% python3 -q
>>> import numpy as np
>>> np.set_printoptions(precision=2, suppress=True, linewidth=140)
>>> A = np.load("test2.npy")
>>> print(A)
[[-11.  -6.   6.]
 [ -3.  -5.   3.]
 [-15. -12.  10.]]
>>> np.abs(np.linalg.svd(A)[2][-1])
array([0.28, 0.38, 0.88])
>>> print(np.linalg.cond(A) > 100)
True
>>> [round(float(x), 2) for x in np.linalg.svd(A, compute_uv=False)[:3]]
[26.39, 2.93, 0.13]
>>> B = np.linalg.inv(A)
>>> round(np.linalg.slogdet(A)[0], 2)
np.float64(1.0)
>>> np.linalg.det(A) * B
array([[-14., -12.,  12.],
       [-15., -20.,  15.],
       [-39., -42.,  37.]])
>>> print(np.linalg.inv(B))
[[-11.  -6.   6.]
 [ -3.  -5.   3.]
 [-15. -12.  10.]]
>>> K = np.array([[0, 0, 0, 0], [1, 2, 0, 0], [0, 0, 0, 0], [0, 0, 1, 2]])
>>> rank = np.linalg.matrix_rank(K)
>>> rank
np.int64(2)
>>> N = np.linalg.svd(K)[2][rank:].T
>>> [int(np.linalg.matrix_rank(np.delete(K, i, axis=0))) for i in range(4)]
[2, 1, 2, 1]
>>> K @ N
array([[0., 0.],
       [0., 0.],
       [0., 0.],
       [0., 0.]])
>>> print([int(np.linalg.matrix_rank(K[:i])) for i in range(1, len(K) + 1)])
[0, 1, 1, 2]
>>> print(N @ N.T)
[[ 0.8 -0.4  0.   0. ]
 [-0.4  0.2  0.   0. ]
 [ 0.   0.   0.8 -0.4]
 [ 0.   0.  -0.4  0.2]]
>>> np.trace(K)
np.int64(4)
>>> np.linalg.matrix_power(K, 2)
array([[0, 0, 0, 0],
       [2, 4, 0, 0],
       [0, 0, 0, 0],
       [0, 0, 2, 4]])
>>> np.sort(np.abs(np.linalg.eigvals(K)))
array([0., 0., 2., 2.])
>>> M = np.loadtxt("block9.csv", delimiter=",")
>>> M
array([[-3., -3.,  9.,  9.],
       [ 2., -1., -6.,  3.],
       [ 0.,  0.,  9.,  9.],
       [ 0.,  0., -6.,  3.]])
>>> np.einsum("ii->", M)
np.float64(8.0)
>>> round(float(np.linalg.eigvals(M).sum().real), 2)
8.0
>>> round(np.linalg.det(M[::-1]), 2)
np.float64(729.0)
>>> print(np.einsum("ij,ji->", M, M))
-20.0
>>> np.kron(np.eye(2, dtype=int), M)
array([[-3., -3.,  9.,  9., -0., -0.,  0.,  0.],
       [ 2., -1., -6.,  3.,  0., -0., -0.,  0.],
       [ 0.,  0.,  9.,  9.,  0.,  0.,  0.,  0.],
       [ 0.,  0., -6.,  3.,  0.,  0., -0.,  0.],
       [-0., -0.,  0.,  0., -3., -3.,  9.,  9.],
       [ 0., -0., -0.,  0.,  2., -1., -6.,  3.],
       [ 0.,  0.,  0.,  0.,  0.,  0.,  9.,  9.],
       [ 0.,  0., -0.,  0.,  0.,  0., -6.,  3.]])
>>> x = np.array([1, 2, 2, -2])
>>> target = M @ x
>>> beta, lr = np.zeros(4), 1 / np.linalg.norm(M, 2) ** 2
>>> for i in range(20):
...     beta -= lr * M.T @ (M @ beta - target)
...     if i % 5 == 0: print(i, round(np.linalg.norm(M @ beta - target), 2))
... 
0 21.04
5 7.55
10 4.87
15 4.1
>>> print(beta)
[ 0.32  0.95  1.87 -2.17]
>>> round(float(np.linalg.cond(M)), 2)
12.79
>>> q = M.astype(float).copy()
>>> for j in range(4):
...     q[:, j] -= q[:, :j] @ (q[:, :j].T @ q[:, j])
...     q[:, j] /= np.linalg.norm(q[:, j])
... 
>>> q.round(2) + 0
array([[-0.83, -0.55,  0.  ,  0.  ],
       [ 0.55, -0.83,  0.  ,  0.  ],
       [ 0.  ,  0.  ,  0.83,  0.55],
       [ 0.  ,  0.  , -0.55,  0.83]])
>>> np.round(q.T @ M, 2) + 0
array([[  3.61,   1.94, -10.82,  -5.82],
       [  0.  ,   2.5 ,   0.  ,  -7.49],
       [  0.  ,   0.  ,  10.82,   5.82],
       [  0.  ,   0.  ,   0.  ,   7.49]])
>>> B = np.array([[0, 2, 0], [3, 0, 3]])
>>> feats = B.T @ B
>>> print(feats)
[[9 0 9]
 [0 4 0]
 [9 0 9]]
>>> # row 2 repeats row 0
>>> q, V = np.linalg.qr(M[:, :3])[0], np.linalg.qr(M[:, 3:])[0]
>>> s = np.linalg.svd(q.T @ V, compute_uv=False)
>>> round(float(np.linalg.norm(q @ q.T - V @ V.T, 2)), 2)
1.0
>>> (s > 0.9).sum()
np.int64(0)
>>> np.degrees(np.arccos(s.clip(0, 1)))
array([33.93])
>>> Uu, s, VT = np.linalg.svd(feats)
>>> np.argmax(s[:-1] / (s[1:] + 1e-6)) + 1
np.int64(2)
>>> B = Uu[:, :2] @ np.diag(s[:2]) @ VT[:2]
>>> np.round(np.abs(feats - B).max(), 2)
np.float64(0.0)
>>> round(float(np.linalg.norm(feats - B, 2)), 2), round(float(s[2]), 2)
(0.0, 0.0)
>>> print(B.round(2) + 0)
[[9. 0. 9.]
 [0. 4. 0.]
 [9. 0. 9.]]
>>> np.round(np.linalg.norm(feats - B) / np.linalg.norm(feats), 2)
np.float64(0.0)
>>> print(np.linalg.matrix_rank(feats, rtol=0.05))
2
>>> rng = np.random.default_rng(25404)
>>> B = feats + rng.integers(-2, 3, (3, 2)) @ rng.integers(-2, 3, (2, 3))
>>> print(B)
[[ 8 -6 12]
 [ 0  4  0]
 [ 7  0  9]]
>>> np.linalg.matrix_rank(B - feats, tol=1e-8)
np.int64(2)
>>> np.linalg.svd(B - feats, compute_uv=False)
array([6.79, 1.98, 0.  ])
>>> B = M / np.sqrt((M ** 2).mean(axis=1, keepdims=True))
>>> np.linalg.matrix_rank(M - M.mean(axis=1, keepdims=True))
np.int64(3)
>>> np.linalg.matrix_rank(B) == np.linalg.matrix_rank(M)
np.True_
>>> M - M.mean(axis=1, keepdims=True)
array([[-6.  , -6.  ,  6.  ,  6.  ],
       [ 2.5 , -0.5 , -5.5 ,  3.5 ],
       [-4.5 , -4.5 ,  4.5 ,  4.5 ],
       [ 0.75,  0.75, -5.25,  3.75]])
>>> W0 = np.loadtxt("m.csv", delimiter=",")
>>> W0
array([[-20.5 , -12.99,   3.71],
       [-19.46, -12.28,   3.5 ],
       [-18.46, -11.6 ,   3.3 ],
       [-12.67,  -7.71,   2.08],
       [ -3.82,  -1.89,  -0.05],
       [ -3.74,  -1.84,  -0.06],
       [ -3.04,  -1.41,  -0.23],
       [ -1.49,  -0.55,  -0.5 ],
       [ -0.97,  -0.33,  -0.46],
       [ -0.83,  -0.28,  -0.43],
       [ -0.76,  -0.25,  -0.41],
       [ -0.61,  -0.2 ,  -0.35],
       [  0.85,   0.32,   0.58],
       [  1.17,   0.45,   0.79],
       [  1.75,   0.71,   1.14],
       [  2.9 ,   1.26,   1.78],
       [  6.12,   2.96,   3.26],
       [  7.01,   3.45,   3.62],
       [  8.33,   4.19,   4.12],
       [  8.62,   4.35,   4.23],
       [ 13.05,   6.9 ,   5.72],
       [ 16.76,   9.09,   6.84],
       [ 22.98,  12.82,   8.52],
       [ 27.82,  15.76,   9.71],
       [ 36.79,  21.25,  11.74]])
>>> x = np.array([2, 2, -2])
>>> target = W0 @ x
>>> beta, lr = np.zeros(3), 1 / np.linalg.norm(W0, 2) ** 2
>>> for i in range(4):
...     beta -= lr * W0.T @ (W0 @ beta - target)
...     if i % 1 == 0: print(i, round(np.linalg.norm(W0 @ beta - target), 2))
... 
0 40.99
1 39.18
2 37.45
3 35.8
>>> round(float(np.linalg.cond(W0)), 2)
72.84
>>> beta
array([2.02, 1.22, 0.02])
>>> f, g = W0[13], W0[1]
>>> print(round(f @ g, 2))
-25.53
>>> np.round(f @ f, 2)
np.float64(2.2)
>>> p = (f @ g) / (f @ f) * f
>>> print(g - p)
[-5.86 -7.05 12.69]
>>> round((g - p) @ f, 2)
np.float64(-0.0)
>>> d = np.linalg.norm(W0[:, None] - W0[None], axis=-1)
>>> np.flatnonzero(d[14] < d.mean() / 2)
array([ 4,  5,  6,  7,  8,  9, 10, 11, 12, 13, 14, 15, 16, 17, 18, 19])
>>> np.linalg.matrix_rank(d ** 2)
np.int64(5)
>>> d[14].round(6).argsort(kind="stable")[:4]
array([14, 13, 12, 15])
>>> d.mean(axis=1).argmax()
np.int64(24)
>>> np.unravel_index(d.round(6).argmax(), d.shape)
(np.int64(0), np.int64(24))
>>> m1 = np.load("data.npy")
>>> m1
array([[ 0.81, -0.91, -0.72],
       [-0.27,  0.63,  0.27],
       [-0.86,  0.8 ,  0.74],
       [ 0.79, -0.86, -0.69],
       [ 0.58, -0.58, -0.46],
       [-0.7 ,  0.73,  0.58],
       [-0.1 , -0.86, -0.13],
       [-0.08,  0.74,  0.19],
       [ 0.97, -0.99, -0.93],
       [ 0.14,  0.1 , -0.07],
       [-0.79,  0.69,  0.65],
       [-0.63, -0.62,  0.33],
       [ 0.1 , -0.54, -0.15],
       [-0.64,  0.66,  0.52],
       [-0.92,  0.85,  0.82],
       [-0.7 ,  0.73,  0.58],
       [ 0.43,  0.06, -0.26],
       [-0.94,  0.94,  0.86],
       [ 0.95, -0.73, -0.84],
       [-0.02,  0.79,  0.17],
       [ 0.1 , -0.79, -0.22],
       [ 1.  , -1.  , -1.  ],
       [-0.66,  0.1 ,  0.46]])
>>> # rows 5 and 15 are equal
>>> G = np.cov(m1, rowvar=False)
>>> np.argwhere(np.triu(np.abs(np.corrcoef(m1.T)) > 0.8, 1))
array([[0, 2],
       [1, 2]])
>>> print(np.corrcoef(m1.T))
[[ 1.   -0.78 -0.99]
 [-0.78  1.    0.87]
 [-0.99  0.87  1.  ]]
>>> G.shape
(3, 3)
>>> np.argsort(-m1.std(axis=0).round(6), kind="stable")
array([1, 0, 2])
>>> round(float(np.corrcoef(m1[:, 1], m1[:, 2])[0, 1]), 2)
0.87
>>> np.linalg.cond(m1) > 100
np.False_
>>> round(np.log10(np.linalg.cond(m1)))
2
>>> np.abs(np.linalg.svd(m1)[2][-1])
array([0.57, 0.16, 0.81])
>>> proj = m1 @ np.linalg.solve(m1.T @ m1, m1.T)
>>> np.diag(proj)
array([0.09, 0.08, 0.08, 0.09, 0.12, 0.12, 0.22, 0.1 , 0.21, 0.01, 0.09, 0.32, 0.06, 0.12, 0.09, 0.12, 0.08, 0.11, 0.13, 0.12, 0.1 , 0.44,
       0.1 ])
>>> np.allclose(proj @ proj, proj)
True
>>> F = np.array([[5, 5, 1, 1], [4, 2, 2, 3], [1, 3, 0, 5]])
>>> F
array([[5, 5, 1, 1],
       [4, 2, 2, 3],
       [1, 3, 0, 5]])
>>> W1 = np.array([[0, -4, -2, -1, -1, 3],
...     [3, 5, 1, -3, -4, 1],
...     [-5, -5, 2, -3, -5, 3],
...     [4, 3, -2, 0, 0, -2]])
>>> beta = np.array([3, 2, 2, 1, 3, 3])
>>> hid = np.maximum(F @ W1 + beta, 0)
>>> (hid > 0).astype(int)
array([[1, 1, 0, 0, 0, 1],
       [1, 0, 0, 0, 0, 1],
       [1, 1, 0, 0, 0, 0]])
>>> np.linalg.matrix_rank(hid)
np.int64(3)
>>> basis = np.array([[3, 2], [2, 1], [1, 0], [0, 0], [1, 0], [3, 3]])
>>> W1 @ basis
array([[ -2,   5],
       [ 19,  14],
       [-19,  -6],
       [ 10,   5]])
>>> B = F[0, 0] * F[1:] - np.outer(F[1:, 0], F[0])
>>> print(B)
[[  0 -10   6  11]
 [  0  10  -1  24]]
>>> F[:, 0] / F[0, 0]
array([1. , 0.8, 0.2])
>>> np.flatnonzero(~B.round(6).any(axis=1))
array([], dtype=int64)
>>> T = np.stack([F, -2 * F, F[::-1]])
>>> np.linalg.norm(T, axis=(1, 2))
array([10.95, 21.91, 10.95])
>>> print(np.linalg.matrix_rank(T.reshape(3, -1)))
2
>>> np.einsum("bij,cij->bc", T, T)
array([[ 120, -240,   83],
       [-240,  480, -166],
       [  83, -166,  120]])
>>> T.sum(axis=0)
array([[-4, -2, -1,  4],
       [ 0,  0,  0,  0],
       [ 4,  2,  1, -4]])
>>> J = np.load("layer0.npy")
>>> J
array([[0, 0, 1],
       [2, 3, 0],
       [3, 0, 0]])
>>> q, Rm = np.linalg.qr(J)
>>> np.abs(np.diag(Rm))
array([3.61, 2.5 , 1.  ])
>>> print(round(float(np.trace(q @ q.T)), 2))
3.0
>>> np.round(q.T @ q, 2) + 0
array([[1., 0., 0.],
       [0., 1., 0.],
       [0., 0., 1.]])
>>> q = J.astype(float).copy()
>>> for j in range(3):
...     q[:, j] -= q[:, :j] @ (q[:, :j].T @ q[:, j])
...     q[:, j] /= np.linalg.norm(q[:, j])
... 
>>> print(q)
[[ 0.    0.    1.  ]
 [ 0.55  0.83  0.  ]
 [ 0.83 -0.55  0.  ]]
>>> np.round(q.T @ J, 2) + 0
array([[3.61, 1.66, 0.  ],
       [0.  , 2.5 , 0.  ],
       [0.  , 0.  , 1.  ]])
>>> round(np.einsum("ij,ji->", q, q), 2)
np.float64(2.36)
>>> round(np.linalg.det(q.T), 2)
np.float64(-1.0)
